% python3 -q
>>> import numpy as np
>>> np.set_printoptions(precision=3, suppress=True, linewidth=200, floatmode="fixed")
>>> arr = np.load("dump.npy")
>>> print(arr)
[[0 1 1 1]
 [1 0 0 0]
 [1 0 0 0]
 [1 0 0 0]]
>>> # rows 1 and 2 are equal
>>> rng = np.random.default_rng(856904)
>>> labels = rng.permutation(4)
>>> print(labels)
[3 2 1 0]
>>> other = arr[labels][:, labels]
>>> print(np.allclose(other, arr))
False
>>> print(round(float(np.linalg.det(other)), 3), round(np.linalg.det(arr[labels]), 3))
0.0 0.0
>>> print(np.diag(other))
[0 0 0 0]
>>> print(np.round(np.sort(np.abs(np.linalg.eigvals(other))), 3) + 0)
[0.000 0.000 1.732 1.732]
>>> f = np.array([-1, -2, 2]) + 0.5
>>> X = np.eye(3) - 2 * np.outer(f, f) / (f @ f)
>>> print(X)
[[ 0.943 -0.171  0.286]
 [-0.171  0.486  0.857]
 [ 0.286  0.857 -0.429]]
>>> # equal to its transpose
>>> labels = rng.permutation(3)
>>> print(labels)
[1 0 2]
>>> other = X[labels][:, labels]
>>> print(other)
[[ 0.486 -0.171  0.857]
 [-0.171  0.943  0.286]
 [ 0.857  0.286 -0.429]]
>>> print(np.sort(np.abs(np.linalg.eigvals(other))))
[1.000 1.000 1.000]
>>> print(np.diag(other))
[ 0.486  0.943 -0.429]
>>> print(X.sum(axis=1))
[1.057 1.171 0.714]
>>> print(np.count_nonzero(X))
9
>>> print(round(np.linalg.norm(X), 3))
1.732
>>> print(round(float(np.abs(X).max()), 3))
0.943
>>> print(np.diff(X, axis=0))
[[-1.114  0.657  0.571]
 [ 0.457  0.371 -1.286]]
>>> print(X - X[0])
[[ 0.000  0.000  0.000]
 [-1.114  0.657  0.571]
 [-0.657  1.029 -0.714]]
>>> print(X.sum(axis=0))
[1.057 1.171 0.714]
>>> F = np.load("x.npy")
>>> print(F)
[[-2  1 -2  1 -2  1]
 [ 2 -2  2 -2  2 -2]
 [ 3  0  3  0  3  0]
 [-2  1 -2  1 -2  1]
 [ 2 -2  2 -2  2 -2]
 [ 3  0  3  0  3  0]]
>>> f = np.array([1, -2])
>>> print(np.correlate(F[2], F[5], "full"))
[ 0  9  0 18  0 27  0 18  0  9  0]
>>> print(np.array([np.convolve(row, f, "same") for row in F]))
[[-2  5 -4  5 -4  5]
 [ 2 -6  6 -6  6 -6]
 [ 3 -6  3 -6  3 -6]
 [-2  5 -4  5 -4  5]
 [ 2 -6  6 -6  6 -6]
 [ 3 -6  3 -6  3 -6]]
>>> print(np.convolve(F[2], f))
[ 3 -6  3 -6  3 -6  0]
>>> Uu, sig, Vh = np.linalg.svd(F)
>>> vecs = Vh[:(sig > 1e-8).sum()]
>>> x0 = F[5] + 5 * F[2] + rng.integers(2) * np.eye(6)[3]
>>> print(x0)
[18.000  0.000 18.000  0.000 18.000  0.000]
>>> print(np.round(vecs.T @ vecs, 3) + 0)
[[0.333 0.000 0.333 0.000 0.333 0.000]
 [0.000 0.333 0.000 0.333 0.000 0.333]
 [0.333 0.000 0.333 0.000 0.333 0.000]
 [0.000 0.333 0.000 0.333 0.000 0.333]
 [0.333 0.000 0.333 0.000 0.333 0.000]
 [0.000 0.333 0.000 0.333 0.000 0.333]]
>>> print(np.round(np.linalg.norm(x0 - vecs.T @ vecs @ x0), 3))
0.0
>>> print(np.diag(vecs.T @ vecs))
[0.333 0.333 0.333 0.333 0.333 0.333]
>>> ang = np.radians(15)
>>> r_ = np.eye(6)
>>> r_[5, 5] = r_[3, 3] = np.cos(ang)
>>> r_[5, 3], r_[3, 5] = -np.sin(ang), np.sin(ang)
>>> print(r_)
[[ 1.000  0.000  0.000  0.000  0.000  0.000]
 [ 0.000  1.000  0.000  0.000  0.000  0.000]
 [ 0.000  0.000  1.000  0.000  0.000  0.000]
 [ 0.000  0.000  0.000  0.966  0.000  0.259]
 [ 0.000  0.000  0.000  0.000  1.000  0.000]
 [ 0.000  0.000  0.000 -0.259  0.000  0.966]]
>>> other = F @ r_.T
>>> print(np.round(np.linalg.svd(F, compute_uv=False), 3) + 0, np.round(np.linalg.svd(other, compute_uv=False), 3) + 0)
[10.813  3.884  0.000  0.000  0.000  0.000] [10.813  3.884  0.000  0.000  0.000  0.000]
>>> print(np.allclose(F @ F.T, other @ other.T))
True
>>> print(np.abs(other - F).max(axis=0))
[0.000 0.000 0.000 0.449 0.000 0.586]
>>> print(np.allclose(np.linalg.norm(F, axis=1), np.linalg.norm(other, axis=1)))
True
>>> print(other)
[[-2.000  1.000 -2.000  1.225 -2.000  0.707]
 [ 2.000 -2.000  2.000 -2.449  2.000 -1.414]
 [ 3.000  0.000  3.000  0.000  3.000  0.000]
 [-2.000  1.000 -2.000  1.225 -2.000  0.707]
 [ 2.000 -2.000  2.000 -2.449  2.000 -1.414]
 [ 3.000  0.000  3.000  0.000  3.000  0.000]]
>>> print(np.round(np.linalg.det(r_), 3), np.round(np.trace(r_), 3))
1.0 5.932
